In [1]: import numpy as np

In [2]: np.set_printoptions(precision=2, suppress=True, linewidth=140, floatmode="fixed")

In [3]: K = np.load("x.npy")

In [4]: print(K)
[[ 0  0  0  0  0  9]
 [ 0  0  0  0  0  0]
 [ 0  0  0  0  9  0]
 [ 0  0  0  4  0  0]
 [ 0  0 -6  0  0  0]
 [-6  0  0  0  0  0]]

In [5]: Uu, s, vt = np.linalg.svd(K)

In [6]: V = vt[:(s > 1e-8).sum()]

In [7]: rng = np.random.default_rng(87)

In [8]: x = K[4] + -3 * K[3] + rng.integers(2) * np.eye(6)[4]

In [9]: print(x)
[  0.00   0.00  -6.00 -12.00   1.00   0.00]

In [10]: print(np.linalg.matrix_rank(np.vstack([K, x])))
5

In [11]: print(np.allclose(V.T @ V @ x, x))
True

In [12]: rk = np.linalg.matrix_rank(K)

In [13]: print(rk)
5

In [14]: N = np.linalg.svd(K)[2][rk:].T

In [15]: print(N @ N.T)
[[0.00 0.00 0.00 0.00 0.00 0.00]
 [0.00 1.00 0.00 0.00 0.00 0.00]
 [0.00 0.00 0.00 0.00 0.00 0.00]
 [0.00 0.00 0.00 0.00 0.00 0.00]
 [0.00 0.00 0.00 0.00 0.00 0.00]
 [0.00 0.00 0.00 0.00 0.00 0.00]]

In [16]: print(N.shape)
(6, 1)

In [17]: print(np.linalg.matrix_rank(K.T @ K), np.linalg.matrix_rank(K @ K.T))
5 5

In [18]: print(K @ N)
[[0.00]
 [0.00]
 [0.00]
 [0.00]
 [0.00]
 [0.00]]

In [19]: print(np.linalg.pinv(K))
[[ 0.00  0.00  0.00  0.00  0.00 -0.17]
 [ 0.00  0.00  0.00  0.00  0.00  0.00]
 [ 0.00  0.00  0.00  0.00 -0.17  0.00]
 [ 0.00  0.00  0.00  0.25  0.00  0.00]
 [ 0.00  0.00  0.11  0.00  0.00  0.00]
 [ 0.11  0.00  0.00  0.00  0.00  0.00]]

In [20]: print(np.linalg.norm(K, axis=0))
[6.00 0.00 6.00 4.00 9.00 9.00]

In [21]: print(K[:, 2] @ K[:, 3])
0

In [22]: print(K.T @ K)
[[36  0  0  0  0  0]
 [ 0  0  0  0  0  0]
 [ 0  0 36  0  0  0]
 [ 0  0  0 16  0  0]
 [ 0  0  0  0 81  0]
 [ 0  0  0  0  0 81]]

In [23]: data = np.load("m.npy")

In [24]: print(data)
[[0 0 0 0 0 1 0 0 0 0]
 [1 0 0 0 0 0 0 0 0 0]
 [0 0 0 0 0 0 0 1 0 0]
 [0 0 0 0 0 0 0 0 1 0]
 [0 0 1 0 0 0 0 0 0 0]
 [0 1 0 0 0 0 0 0 0 0]
 [0 0 0 0 0 0 1 0 0 0]
 [0 0 0 0 0 0 0 0 0 1]
 [0 0 0 1 0 0 0 0 0 0]
 [0 0 0 0 1 0 0 0 0 0]]

In [25]: Y = data / np.sqrt((data ** 2).mean(axis=1, keepdims=True))

In [26]: print(np.linalg.matrix_rank(Y) == np.linalg.matrix_rank(data))
True

In [27]: print(data - data.mean(axis=1, keepdims=True))
[[-0.10 -0.10 -0.10 -0.10 -0.10  0.90 -0.10 -0.10 -0.10 -0.10]
 [ 0.90 -0.10 -0.10 -0.10 -0.10 -0.10 -0.10 -0.10 -0.10 -0.10]
 [-0.10 -0.10 -0.10 -0.10 -0.10 -0.10 -0.10  0.90 -0.10 -0.10]
 [-0.10 -0.10 -0.10 -0.10 -0.10 -0.10 -0.10 -0.10  0.90 -0.10]
 [-0.10 -0.10  0.90 -0.10 -0.10 -0.10 -0.10 -0.10 -0.10 -0.10]
 [-0.10  0.90 -0.10 -0.10 -0.10 -0.10 -0.10 -0.10 -0.10 -0.10]
 [-0.10 -0.10 -0.10 -0.10 -0.10 -0.10  0.90 -0.10 -0.10 -0.10]
 [-0.10 -0.10 -0.10 -0.10 -0.10 -0.10 -0.10 -0.10 -0.10  0.90]
 [-0.10 -0.10 -0.10  0.90 -0.10 -0.10 -0.10 -0.10 -0.10 -0.10]
 [-0.10 -0.10 -0.10 -0.10  0.90 -0.10 -0.10 -0.10 -0.10 -0.10]]

In [28]: print(Y[5])
[0.00 3.16 0.00 0.00 0.00 0.00 0.00 0.00 0.00 0.00]

In [29]: print(np.linalg.matrix_rank(data - data.mean(axis=1, keepdims=True)))
9

In [30]: print(np.linalg.norm(Y, axis=1))
[3.16 3.16 3.16 3.16 3.16 3.16 3.16 3.16 3.16 3.16]

In [31]: E = np.load("block1.npy")

In [32]: print(E)
[[  1  -3   9 -27]
 [  1  -2   4  -8]
 [  1  -1   1  -1]
 [  1   0   0   0]
 [  1   1   1   1]
 [  1   2   4   8]
 [  1   3   9  27]]

In [33]: print(np.linalg.svd(E, compute_uv=False))
[40.15 14.14  1.94  1.71]

In [34]: E[:, 4]
Traceback (most recent call last):
  Cell In[34], line 1
    E[:, 4]
IndexError: index 4 is out of bounds for axis 1 with size 4


In [35]: print(E.sum(axis=1))
[-20  -5   0   1   4  15  40]

In [36]: np.zeros(7, 4)
Traceback (most recent call last):
  Cell In[36], line 1
    np.zeros(7, 4)
TypeError: Cannot interpret '4' as a data type


In [37]: print(np.linalg.matrix_rank(E))
4

In [38]: print(np.count_nonzero(E))
25

In [39]: print(E - E[0])
[[ 0  0  0  0]
 [ 0  1 -5 19]
 [ 0  2 -8 26]
 [ 0  3 -9 27]
 [ 0  4 -8 28]
 [ 0  5 -5 35]
 [ 0  6  0 54]]

In [40]: Y = np.c_[E[:, :1] @ np.array([[0]]), np.array([1, -4, 2, -5, -5, -3, -4])]

In [41]: print(Y)
[[ 0  1]
 [ 0 -4]
 [ 0  2]
 [ 0 -5]
 [ 0 -5]
 [ 0 -3]
 [ 0 -4]]

In [42]: print(np.linalg.matrix_rank(Y))
1

In [43]: print(np.linalg.lstsq(E, Y[:, 0])[0])
[0.00 0.00 0.00 0.00]

In [44]: print(np.linalg.norm(Y - E @ np.linalg.lstsq(E, Y)[0], axis=0))
[0.00 5.74]

In [45]: rk = np.linalg.matrix_rank(Y)

In [46]: print(rk)
1

In [47]: N = np.linalg.svd(Y)[2][rk:].T

In [48]: print([int(np.linalg.matrix_rank(np.delete(Y, i, axis=0))) for i in range(7)])
[1, 1, 1, 1, 1, 1, 1]

In [49]: print(Y @ N)
[[0.00]
 [0.00]
 [0.00]
 [0.00]
 [0.00]
 [0.00]
 [0.00]]

In [50]: print(np.linalg.matrix_rank(Y.T @ Y), np.linalg.matrix_rank(Y @ Y.T))
1 1

In [51]: print(N[:, 0] / N[np.abs(N[:, 0]).round(6).argmax(), 0])
[ 1.00 -0.00]

In [52]: r0 = np.array([2, 0])

In [53]: print(np.convolve(E[3], r0))
[2 0 0 0 0]

In [54]: X = np.loadtxt("test14.csv", delimiter=",")

In [55]: print(X)
[[-2.00  0.00 -3.00 -3.00 -3.00]
 [ 0.00 -2.00  0.00  0.00  0.00]
 [-3.00  0.00 -2.00 -3.00 -3.00]
 [-3.00  0.00 -3.00 -2.00 -3.00]
 [-3.00  0.00 -3.00 -3.00 -2.00]]

In [56]: print(X @ X)
[[31.00  0.00 30.00 30.00 30.00]
 [ 0.00  4.00  0.00  0.00  0.00]
 [30.00  0.00 31.00 30.00 30.00]
 [30.00  0.00 30.00 31.00 30.00]
 [30.00  0.00 30.00 30.00 31.00]]

In [57]: print((np.linalg.matrix_power((X != 0) + (X.T != 0) + np.eye(5), 5) > 0).astype(int))
[[1 0 1 1 1]
 [0 1 0 0 0]
 [1 0 1 1 1]
 [1 0 1 1 1]
 [1 0 1 1 1]]

In [58]: lab = rng.permutation(5)

In [59]: Y = X[:, lab] * rng.choice([-1, 1], 5)

In [60]: print(Y)
[[-3.00  3.00 -0.00  2.00  3.00]
 [ 0.00 -0.00  2.00 -0.00 -0.00]
 [-3.00  3.00 -0.00  3.00  2.00]
 [-3.00  2.00 -0.00  3.00  3.00]
 [-2.00  3.00 -0.00  3.00  3.00]]

In [61]: Uu, _, vt = np.linalg.svd(X.T @ Y)

In [62]: print(np.round(Uu @ vt, 2) + 0)
[[ 0.00  0.00  0.00 -1.00  0.00]
 [ 0.00  0.00 -1.00  0.00  0.00]
 [ 0.00  0.00  0.00  0.00 -1.00]
 [ 0.00 -1.00  0.00  0.00  0.00]
 [ 1.00  0.00  0.00  0.00  0.00]]

In [63]: lab = rng.permutation(5)

In [64]: print(lab)
[1 4 2 3 0]

In [65]: Y = X[lab][:, lab]

In [66]: print(Y)
[[-2.00  0.00  0.00  0.00  0.00]
 [ 0.00 -2.00 -3.00 -3.00 -3.00]
 [ 0.00 -3.00 -2.00 -3.00 -3.00]
 [ 0.00 -3.00 -3.00 -2.00 -3.00]
 [ 0.00 -3.00 -3.00 -3.00 -2.00]]

In [67]: print(np.round(np.linalg.det(Y), 2), np.round(np.linalg.det(X[lab]), 2))
22.0 22.0

In [68]: print(np.trace(Y))
-10.0

In [69]: print(np.diag(Y))
[-2.00 -2.00 -2.00 -2.00 -2.00]
